% python3 -q
>>> import numpy as np
>>> import numpy.linalg as la
>>> np.set_printoptions(precision=3, suppress=True, linewidth=160, legacy="1.25")
>>> tidy = lambda a: np.round(a, 3) + 0
>>> J = np.loadtxt("sample12.csv", delimiter=",")
>>> J
array([[ -0.1,  -0.5,  -0.4,   1. ,   0.3,   0.1],
       [  1.5,  -0.9,   0.8,  -1. ,   1.6,   0. ],
       [ -0.8,  -1.2,  -0.5,  -0.9,  -0.8,  -0.5],
       [  0.7,   0.2,  -1.4,  -0.2,   0.2,  -0.1],
       [  0.9,  -0.2,   0.7,   0.2,  -0.1,   0.6],
       [  0. ,  -0.8,  -0.2,   0.3,   1. ,  -1.9],
       [ -1. ,   1.1,   0.3,  -0.2,  -0.1,   0.2],
       [  0.3,   1.3,  -0.7,  -0.1,   0.3,   1.2],
       [  0.7,  -0.9,  -1.3,  -1.5,   0. ,  -0.2],
       [  0.4,   1.4,   0.9,  -1.3,  -1.3,  -0.8],
       [-13. , -17. ,  17. ,  -5. ,   0. ,   1. ],
       [  0.3,   1.5,   0.3,   0.5,  -1. ,   1.6],
       [  1.3,  -1.4,  -0.3,  -2.8,   0.6,   0.4],
       [  0. ,   0.2,  -0.1,   0.6,  -0.5,   0.6],
       [  0.4,  -1.2,   0.4,  -0.4,  -1.9,  -0.6],
       [ -0.8,  -0.2,   0.8,  -0.7,   0.8,  -0.5],
       [  1.1,   0.5,   1.2,  -0.2,   0.4,   0.5],
       [  1.2,   1.3,   0.6,   0.6,   0.5,   0.4],
       [ -0.8,   0.4,   0.4,   0.1,  -0.6,  -1.1],
       [  0.9,   1.5,   0. ,   0.1,  -1. ,   1.5],
       [  1.7,   0.5,   0.6,  -0.1,   0.6,   0.3],
       [ -0.1,  -1.2,   0.9,   0.8,   1.8,  -0.7],
       [ -1. ,   0.2,   0.6,   0.4,   0. ,   1.3],
       [ -1.2,  -0.3,   0.3,  -1.6,   0.4,   1.5],
       [  0.5,  -0.1,  -0.3,  -0.9,  -1.5,  -0.6],
       [ -0.4,  -0.7,   0.7,   0. ,  -0.3,   1.1]])
>>> x0 = np.array([-2, -1, -1, 5, 1, 7])
>>> rhs = J @ x0
>>> c, lr = np.zeros(6), 1 / la.norm(J, 2) ** 2
>>> for i in range(25):
...     c -= lr * J.T @ (J @ c - rhs)
...     if i % 5 == 0: print(i, round(la.norm(J @ c - rhs), 3))
... 
0 37.315
5 32.494
10 28.465
15 25.085
20 22.239
>>> tidy(la.cond(J))
9.581
>>> tidy(c)
array([-1.331,  0.497,  0.413,  2.242,  0.453,  2.978])
